$ python3 -q
>>> import numpy as np
>>> np.set_printoptions(precision=2, suppress=True, linewidth=200)
>>> def rd(a):
...     return np.round(a, 2) + 0
... 
>>> feats = np.loadtxt("data.csv", delimiter=",")
>>> rd(feats)
array([[-0.94, -0.35],
       [-0.35,  0.94]])
>>> # keeps lengths
>>> T = np.stack([feats, -2 * feats, feats[::-1]])
>>> rd(np.linalg.det(T))
array([-1., -4.,  1.])
>>> np.linalg.matrix_rank(T.reshape(3, -1))
np.int64(2)
>>> rd(np.linalg.norm(T, axis=(1, 2)))
array([1.41, 2.83, 1.41])
>>> T.shape
(3, 2, 2)
>>> ev, V = np.linalg.eigh(feats)
>>> vec = np.array([-2, -5])
>>> (np.sign(V[:, -1].round(6)) == np.sign(V[0, -1].round(6))).astype(int)
array([1, 0])
>>> rd(vec @ feats @ vec)
np.float64(12.64)
>>> rd(np.linalg.eigvalsh(feats[1:, 1:]))
array([0.94])
>>> ev, V = np.linalg.eig(feats)
>>> ev
array([-1.,  1.])
>>> np.prod(ev)
np.float64(-1.0)
>>> rd(feats @ V[:, 0] - ev[0] * V[:, 0])
array([0., 0.])
>>> r0 = np.array([3, 2])
>>> rd(np.polyval(r0, feats[0]))
array([-0.81,  0.95])
>>> theta = np.radians(135)
>>> r_ = np.eye(2)
>>> r_[0, 0] = r_[1, 1] = np.cos(theta)
>>> r_[0, 1], r_[1, 0] = -np.sin(theta), np.sin(theta)
>>> rd(r_)
array([[-0.71, -0.71],
       [ 0.71, -0.71]])
>>> A2 = feats @ r_.T
>>> np.allclose(np.linalg.norm(feats, axis=1), np.linalg.norm(A2, axis=1))
True
>>> rd(np.linalg.svd(feats, compute_uv=False)), rd(np.linalg.svd(A2, compute_uv=False))
(array([1., 1.]), array([1., 1.]))
>>> rd(A2)
array([[ 0.91, -0.41],
       [-0.41, -0.91]])
>>> data = np.load("sample8.npy")
>>> data
array([[-1,  2, -3],
       [-3, -1, -9],
       [-1,  3, -3],
       [ 2,  0,  6]])
>>> # null space of dimension 1
>>> A2 = np.array([[5, 2], [3, 2]])
>>> W2 = np.kron(A2, data)
>>> W2
array([[ -5,  10, -15,  -2,   4,  -6],
       [-15,  -5, -45,  -6,  -2, -18],
       [ -5,  15, -15,  -2,   6,  -6],
       [ 10,   0,  30,   4,   0,  12],
       [ -3,   6,  -9,  -2,   4,  -6],
       [ -9,  -3, -27,  -6,  -2, -18],
       [ -3,   9,  -9,  -2,   6,  -6],
       [  6,   0,  18,   4,   0,  12]])
>>> W2.shape
(8, 6)
>>> np.argsort(-np.linalg.norm(data, axis=0).round(6), kind="stable")[:3]
array([2, 0, 1])
>>> [round(float(x), 2) for x in np.linalg.svd(data, compute_uv=False)[:3]]
[12.26, 3.7, 0.0]
>>> np.linalg.matrix_rank(data, rtol=0.1)
np.int64(2)
>>> U, sv, Vt = np.linalg.svd(data)
>>> V = Vt[:(sv > 1e-8).sum()]
>>> rng = np.random.default_rng(46)
>>> vec = data[3] + 2 * data[2] + rng.integers(2) * np.eye(3)[0]
>>> vec
array([1., 6., 0.])
>>> rd(np.linalg.norm(vec - V.T @ V @ vec))
np.float64(0.95)
>>> np.linalg.matrix_rank(np.vstack([data, vec]))
np.int64(3)
>>> rd(V.T @ V)
array([[0.1, 0. , 0.3],
       [0. , 1. , 0. ],
       [0.3, 0. , 0.9]])
>>> rd(np.diag(V.T @ V))
array([0.1, 1. , 0.9])
>>> A2 = data / np.linalg.norm(data, axis=1, keepdims=True)
>>> cov = A2 @ A2.T
>>> rd(np.linalg.norm(A2, axis=1))
array([1., 1., 1., 1.])
>>> rd(cov)
array([[ 1.  ,  0.78,  0.98, -0.85],
       [ 0.78,  1.  ,  0.65, -0.99],
       [ 0.98,  0.65,  1.  , -0.73],
       [-0.85, -0.99, -0.73,  1.  ]])
>>> rd(np.trace(np.linalg.pinv(data) @ data))
np.float64(2.0)
>>> rd(data @ np.linalg.pinv(data) @ data)
array([[-1.,  2., -3.],
       [-3., -1., -9.],
       [-1.,  3., -3.],
       [ 2.,  0.,  6.]])
>>> A = np.loadtxt("test14.csv", delimiter=",")
>>> A
array([[ -2.35,   4.22,  -5.55],
       [  5.35,  -7.73,   4.93],
       [ -0.49,  -1.71,  -3.79],
       [ -0.42,  13.59,   0.16],
       [  4.72,  -3.07,   4.99],
       [ -0.15,   7.73,  -0.83],
       [  1.37,   4.6 ,   1.05],
       [  7.71, -19.92,   6.  ],
       [  2.12,  -0.63,   1.05],
       [  1.18,   0.2 ,  -0.39],
       [  2.14,   3.87,   2.21],
       [  4.94,   0.15,   6.19],
       [ -0.77,   1.27,  -3.53],
       [  7.89,   2.25,  11.87],
       [  6.25,  -4.6 ,   7.29],
       [  7.33,  17.21,  14.64],
       [  5.5 ,  -8.06,   5.11],
       [  8.  , -11.48,   8.63],
       [  7.44,  -2.3 ,   9.95],
       [  7.41,   3.18,  11.26],
       [  9.83, -14.54,  11.07],
       [  3.21,   0.36,   3.2 ],
       [  3.32,  -7.96,   1.32],
       [  1.76,  23.24,   6.39],
       [  8.51,  -4.34,  11.31]])
>>> dist = np.linalg.norm(A[:, None] - A[None], axis=-1)
>>> np.flatnonzero(dist[24] < dist.mean() / 2)
array([13, 14, 18, 24])
>>> dist[24].round(6).argsort(kind="stable")[:4]
array([24, 18, 14, 13])
>>> np.unravel_index(dist.round(6).argmax(), dist.shape)
(np.int64(7), np.int64(23))
>>> dist.mean(axis=1).argmax()
np.int64(23)
>>> (dist + 1e9 * np.eye(25)).round(6).argmin(axis=1)
array([12, 16, 12,  5, 14,  6, 10, 20,  9,  8,  6,  4,  2, 19,  4, 23,  1, 20, 24, 13, 17,  8,  1, 15, 18])
>>> vec = np.array([4, 3, 9])
>>> y = A @ vec
>>> rd(np.linalg.lstsq(A, y)[0])
array([4., 3., 9.])
>>> rd(np.linalg.solve(A.T @ A, A.T @ y))
array([4., 3., 9.])
>>> rd(np.linalg.pinv(A) @ A)
array([[1., 0., 0.],
       [0., 1., 0.],
       [0., 0., 1.]])
>>> y = y + 0.02 * rng.normal(size=25)
>>> rd(y)
array([-46.67,  42.57, -41.19,  40.51,  54.55,  15.12,  28.72,  25.08,  16.05,   1.82,  40.05,  75.9 , -31.06, 145.14,  76.84, 212.71,  43.79,  75.23, 112.43, 140.52,  95.3 ,  42.72,   1.29, 134.29,
       122.77])
>>> beta, *_ = np.linalg.lstsq(A, y)
>>> [round(float(np.linalg.norm(np.linalg.solve(A.T @ A + lam * np.eye(3), A.T @ y))), 2) for lam in (0, 1, 10, 100)]
[10.3, 10.28, 10.16, 9.6]
>>> r0 = np.array([1, 3, -1])
>>> m1 = 2 * np.eye(3) + np.outer(r0, r0)
>>> m1
array([[ 3.,  3., -1.],
       [ 3., 11., -3.],
       [-1., -3.,  3.]])
>>> # symmetric, so the eigenvalues are real
>>> U, sv, Vt = np.linalg.svd(m1, full_matrices=False)
>>> U.shape, sv.shape, Vt.shape
((3, 3), (3,), (3, 3))
>>> rd(np.sqrt((sv ** 2).sum())), rd(np.linalg.norm(m1))
(np.float64(13.3), np.float64(13.3))
>>> rd(U.T @ m1 @ Vt.T)
array([[13.,  0.,  0.],
       [ 0.,  2.,  0.],
       [ 0.,  0.,  2.]])
>>> np.allclose(U * sv @ Vt, m1)
True
>>> rd(sv / sv[0])
array([1.  , 0.15, 0.15])
>>> (sv > 1e-8).sum()
np.int64(3)
>>> rd(np.cumsum(sv ** 2) / np.sum(sv ** 2))
array([0.95, 0.98, 1.  ])
>>> rd(U.T @ U)
array([[1., 0., 0.],
       [0., 1., 0.],
       [0., 0., 1.]])
>>> np.abs(U[:, 0]).round(6).argmax()
np.int64(1)
>>> A2 = m1 + rng.integers(-2, 3, (3, 1)) @ rng.integers(-2, 3, (1, 3))
>>> A2
array([[ 5.,  7.,  3.],
       [ 4., 13., -1.],
       [ 0., -1.,  5.]])
>>> np.linalg.matrix_rank(A2 - m1, tol=1e-8)
np.int64(1)
>>> np.abs(A2 - m1).sum(axis=1)
array([10.,  5.,  5.])
>>> X = np.loadtxt("out5.csv", delimiter=",")
>>> X
array([[6., 0., 0.],
       [0., 6., 5.],
       [0., 5., 6.]])
>>> z = rng.permutation(3)
>>> z
array([2, 1, 0])
>>> A2 = X[z][:, z]
>>> np.trace(A2)
np.float64(18.0)
>>> A2
array([[6., 5., 0.],
       [5., 6., 0.],
       [0., 0., 6.]])
>>> vec = np.array([2, 2, 3])
>>> y = A2 @ vec
>>> y
array([22., 22., 18.])
>>> rd(np.linalg.solve(A2, y + A2[:, 1]))
array([2., 3., 3.])
>>> rd(np.linalg.solve(A2.T, A2[2]))
array([0., 0., 1.])
>>> A2 = X[0, 0] * X[1:] - np.outer(X[1:, 0], X[0])
>>> A2
array([[ 0., 36., 30.],
       [ 0., 30., 36.]])
>>> X[:, 0] / X[0, 0]
array([1., 0., 0.])
>>> np.flatnonzero(~A2.round(6).any(axis=1))
array([], dtype=int64)
>>> np.linalg.matrix_rank(A2, rtol=0.1)
np.int64(1)
>>> [round(float(x), 2) for x in np.linalg.svd(A2, compute_uv=False)[:3]]
[66.0, 6.0]
>>> vec = np.ones(3)
>>> for _ in range(4):
...     vec = X @ vec
...     vec /= np.linalg.norm(vec)
...     print(round(vec @ X @ vec, 2))
... 
10.35
10.79
10.94
10.98
>>> rd(vec)
array([0.06, 0.71, 0.71])
>>> rd(np.linalg.eigvalsh(X)[-1])
np.float64(11.0)
>>> mat = np.array([[-0.5, 0.3, 0.4], [-0.8, 0.5, -1.0], [-0.55, 0.31, 0.39]])
>>> mat
array([[-0.5 ,  0.3 ,  0.4 ],
       [-0.8 ,  0.5 , -1.  ],
       [-0.55,  0.31,  0.39]])
>>> r0, r1 = mat[0], mat[1]
>>> r0 @ r0
np.float64(0.5)
>>> p = (r0 @ r1) / (r0 @ r0) * r0
>>> p
array([-0.15,  0.09,  0.12])
>>> rd(np.linalg.norm(r0 + r1) ** 2 + np.linalg.norm(r0 - r1) ** 2)
np.float64(4.78)
>>> rd(r1 - p)
array([-0.65,  0.41, -1.12])
>>> A2 = mat + rng.integers(-2, 3, (3, 2)) @ rng.integers(-2, 3, (2, 3))
>>> A2
array([[-2.5 , -1.7 ,  0.4 ],
       [-0.8 ,  0.5 , -1.  ],
       [-4.55,  5.31, -2.61]])
>>> rd(np.linalg.svd(A2 - mat, compute_uv=False))
array([7.08, 2.81, 0.  ])
>>> np.abs(A2 - mat).sum(axis=1)
array([ 4.,  0., 12.])
>>> rd(np.diff(A2, axis=0))
array([[ 1.7 ,  2.2 , -1.4 ],
       [-3.75,  4.81, -1.61]])
>>> A2.shape
(3, 3)
>>> np.abs(A2).max()
np.float64(5.31)
>>> A2 - A2[0]
array([[ 0.  ,  0.  ,  0.  ],
       [ 1.7 ,  2.2 , -1.4 ],
       [-2.05,  7.01, -3.01]])
>>> np.unravel_index(np.abs(A2).argmax(), A2.shape)
(np.int64(2), np.int64(1))
>>> rd(np.linalg.svd(A2, compute_uv=False))
array([7.56, 3.05, 0.65])
>>> W0 = np.load("block10.npy")
>>> W0
array([[ -3,  -3,  -3,  -3],
       [ -3,  -6,  -6,  -6],
       [ -3,  -6,  -9,  -9],
       [ -3,  -6,  -9, -12]])
>>> O = W0.astype(float).copy()
>>> for j in range(4):
...     O[:, j] -= O[:, :j] @ (O[:, :j].T @ O[:, j])
...     O[:, j] /= np.linalg.norm(O[:, j])
... 
>>> rd(O)
array([[-0.5 ,  0.87,  0.  ,  0.  ],
       [-0.5 , -0.29,  0.82,  0.  ],
       [-0.5 , -0.29, -0.41,  0.71],
       [-0.5 , -0.29, -0.41, -0.71]])
>>> rd(O.T @ W0)
array([[ 6.  , 10.5 , 13.5 , 15.  ],
       [ 0.  ,  2.6 ,  4.33,  5.2 ],
       [ 0.  ,  0.  ,  2.45,  3.67],
       [ 0.  ,  0.  ,  0.  ,  2.12]])
>>> rd(O.T @ O)
array([[1., 0., 0., 0.],
       [0., 1., 0., 0.],
       [0., 0., 1., 0.],
       [0., 0., 0., 1.]])
>>> ev, V = np.linalg.eigh(W0)
>>> vec = np.array([2, 3, 0, -1])
>>> vec @ W0 @ vec
np.int64(-66)
>>> rd(vec @ W0 @ vec / (vec @ vec)), rd(ev[0]), rd(ev[-1])
(np.float64(-4.71), np.float64(-24.87), np.float64(-0.85))
>>> rd(np.linalg.eigvalsh(W0[1:, 1:]))
array([-23.68,  -2.36,  -0.97])
>>> np.abs(W0).sum(axis=1).max(), rd(np.abs(ev).max())
(np.int64(30), np.float64(24.87))
>>> ev, V = np.linalg.eig(W0)
>>> rd(np.prod(ev))
np.float64(81.0)
>>> rd(np.sort(np.linalg.eigvals(W0 @ W0)))
array([  0.72,   1.63,   9.  , 618.65])
>>> [round(float(np.linalg.det(W0[:i, :i])), 2) + 0 for i in range(1, 5)]
[-3.0, 9.0, -27.0, 81.0]
>>> np.all(np.linalg.eigvalsh(W0) > 0)
np.False_
